>>> import numpy as np
>>> np.set_printoptions(precision=2, suppress=True, linewidth=120)
>>> E = np.maximum(np.array([[2, 7],
...     [0, -5],
...     [-3, 4],
...     [0, 2],
...     [3, -6],
...     [1, -2],
...     [3, 0],
...     [-2, 1],
...     [7, 9],
...     [-7, 3],
...     [7, 9],
...     [-3, -5],
...     [7, -1],
...     [-3, -3],
...     [0, -5],
...     [1, 2],
...     [-9, 3]]) @ np.array([[0, -1, 1], [1, -1, 0]]) + np.array([2, -2, -2]), 0)
>>> print(E)
[[ 9  0  0]
 [ 0  3  0]
 [ 6  0  0]
 [ 4  0  0]
 [ 0  1  1]
 [ 0  0  0]
 [ 2  0  1]
 [ 3  0  0]
 [11  0  5]
 [ 5  2  0]
 [11  0  5]
 [ 0  6  0]
 [ 1  0  5]
 [ 0  4  0]
 [ 0  3  0]
 [ 4  0  0]
 [ 5  4  0]]
>>> # rows 8 and 10 are equal
>>> cen = E - E.mean(axis=0)
>>> evecs = np.linalg.svd(cen)[2][:1]
>>> other = cen - cen @ evecs.T @ evecs
>>> print(other.std(axis=0))
[0.66 1.56 1.52]
>>> print(np.cov(cen @ evecs.T, rowvar=False))
16.73917718018832
>>> print(np.linalg.norm(other, axis=1).round(6).argmax())
12
>>> z = E[:, 2] > np.median(E[:, 2])
>>> u = E[z].mean(axis=0) - E[~z].mean(axis=0)
>>> print(round(float((((E - E.mean(axis=0)) @ u > 0) == z).mean()), 2))
0.76
>>> W0 = np.array([[3, 1, -2], [-4, -5, 0]])
>>> W0[-1] = W0[0] + 2 * W0[1]
>>> print(W0)
[[ 3  1 -2]
 [-5 -9 -2]]
>>> U, sig, Vt = np.linalg.svd(W0, full_matrices=False)
>>> print(round(float(np.sqrt((sig ** 2).sum())), 2), round(np.linalg.norm(W0), 2))
11.14 11.14
>>> print(np.round(U.T @ U, 2) + 0)
[[1. 0.]
 [0. 1.]]
>>> print(np.abs(Vt[0]))
[0.51 0.84 0.15]
>>> print(sig / sig[0])
[1.  0.3]
>>> feats = np.load("a.npy")
>>> print(feats)
[[ 2. -3.  0.  0.]
 [-3.  2. -3.  0.]
 [ 0. -3. -2. -3.]
 [ 0.  0. -3. -2.]]
>>> x0 = np.array([5, 3, 0, 0])
>>> print(np.einsum("ij,j->i", feats, x0))
[ 1. -9. -9.  0.]
>>> print((feats @ x0).argmax())
0
>>> print(np.linalg.norm(feats @ x0) <= np.linalg.norm(feats, 2) * np.linalg.norm(x0) + 1e-9)
True
>>> print(feats @ np.eye(4)[2])
[ 0. -3. -2. -3.]
>>> print(feats @ x0)
[ 1. -9. -9.  0.]
>>> Q, evecs = np.linalg.qr(E[:, :2])[0], np.linalg.qr(E[:, 2:])[0]
>>> sig = np.linalg.svd(Q.T @ evecs, compute_uv=False)
>>> print((sig > 0.9).sum())
0
>>> print(np.degrees(np.arccos(sig.clip(0, 1))))
[50.93]
>>> other = np.array([[0, -3, -2], [-3, 2, 0], [0, 1, 0]])
>>> other[-1] = other[0]
>>> F = other + 0.05 * np.eye(3)
>>> print(F)
[[ 0.05 -3.   -2.  ]
 [-3.    2.05  0.  ]
 [ 0.   -3.   -1.95]]
>>> x0 = np.array([-2, -2, 2])
>>> print(np.sign((F @ x0).round(6)))
[1. 1. 1.]
>>> print(np.linalg.norm(F @ x0) <= np.linalg.norm(F, 2) * np.linalg.norm(x0) + 1e-9)
True
>>> print(F @ np.eye(3)[1])
[-3.    2.05 -3.  ]
>>> evals, evecs = np.linalg.eig(F)
>>> print(np.round(np.sort(np.linalg.eigvals(F @ F)), 2) + 0)
[ 0.   12.64 13.36]
>>> proj = np.triu(np.array([[2, 0, -2], [-1, 1, 0], [0, 0, -2]]), 1) + np.eye(3)
>>> other = proj @ F @ np.linalg.inv(proj)
>>> print(round(float(np.trace(other)), 2), round(np.trace(F), 2))
0.15 0.15
>>> rng = np.random.default_rng(76327)
>>> z = rng.permutation(3)
>>> print(z)
[2 1 0]
>>> other = F[z][:, z]
>>> print(np.sort(np.abs(np.linalg.eigvals(other))))
[0.05 3.56 3.66]
>>> print(other)
[[-1.95 -3.    0.  ]
 [ 0.    2.05 -3.  ]
 [-2.   -3.    0.05]]
>>> other = np.array([[3, 2, 1, 2], [0, 2, 1, 1], [1, 1, 3, 1], [3, 1, 0, 3]])
>>> arr = other - other.T
>>> print(arr)
[[ 0  2  0 -1]
 [-2  0  0  0]
 [ 0  0  0  1]
 [ 1  0 -1  0]]
>>> u = np.array([3, 0, 3])
>>> print(np.convolve(arr[2], u))
[0 0 0 3 0 3]
>>> print(np.array([np.convolve(row, u, "same") for row in arr]))
[[ 6  0  3  0]
 [ 0 -6  0  0]
 [ 0  0  3  0]
 [ 0  0  0 -3]]
>>> print(np.cross(arr[2, :3], arr[1, :3]))
[0 0 0]
>>> print(arr.ravel(order="F"))
[ 0 -2  0  1  2  0  0  0  0  0  0 -1 -1  0  1  0]
>>> arr.reshape(4, 5)
Traceback (most recent call last):
  File "<python-input-61>", line 1, in <module>
    arr.reshape(4, 5)
    ~~~~~~~~~~~^^^^^^
ValueError: cannot reshape array of size 16 into shape (4,5)
>>> print(arr.reshape(-1, 2))
[[ 0  2]
 [ 0 -1]
 [-2  0]
 [ 0  0]
 [ 0  0]
 [ 0  1]
 [ 1  0]
 [-1  0]]
>>> blk = arr.reshape(4, 2, -1)
>>> print(blk[:, 0])
[[ 0  2]
 [-2  0]
 [ 0  0]
 [ 1  0]]
>>> print(np.swapaxes(blk, 1, 2)[0])
[[ 0  0]
 [ 2 -1]]
>>> print(blk.sum(axis=1))
[[ 0  1]
 [-2  0]
 [ 0  1]
 [ 0  0]]
>>> print(np.einsum("ihd,jhd->hij", blk, blk).shape)
(2, 4, 4)
>>> print(blk.shape)
(4, 2, 2)
>>> print(blk.transpose(1, 0, 2))
[[[ 0  2]
  [-2  0]
  [ 0  0]
  [ 1  0]]

 [[ 0 -1]
  [ 0  0]
  [ 0  1]
  [-1  0]]]
>>> print(np.einsum("ii->", arr))
0
>>> print(np.round(np.poly(arr), 2) + 0)
[1. 0. 6. 0. 4.]
>>> K = np.array([[0, 0, 0, 0], [0, 0, 0, 0], [3, 4, 0, 0], [3, 0, 0, 2]])
>>> u = np.array([7, 3, -7])
>>> print(np.convolve(K[3], u))
[ 21   9 -21  14   6 -14]
>>> print(np.correlate(K[3], K[0], "full"))
[0 0 0 0 0 0 0]
>>> print(np.polyval(u, K[3]))
[65 -7 -7 27]
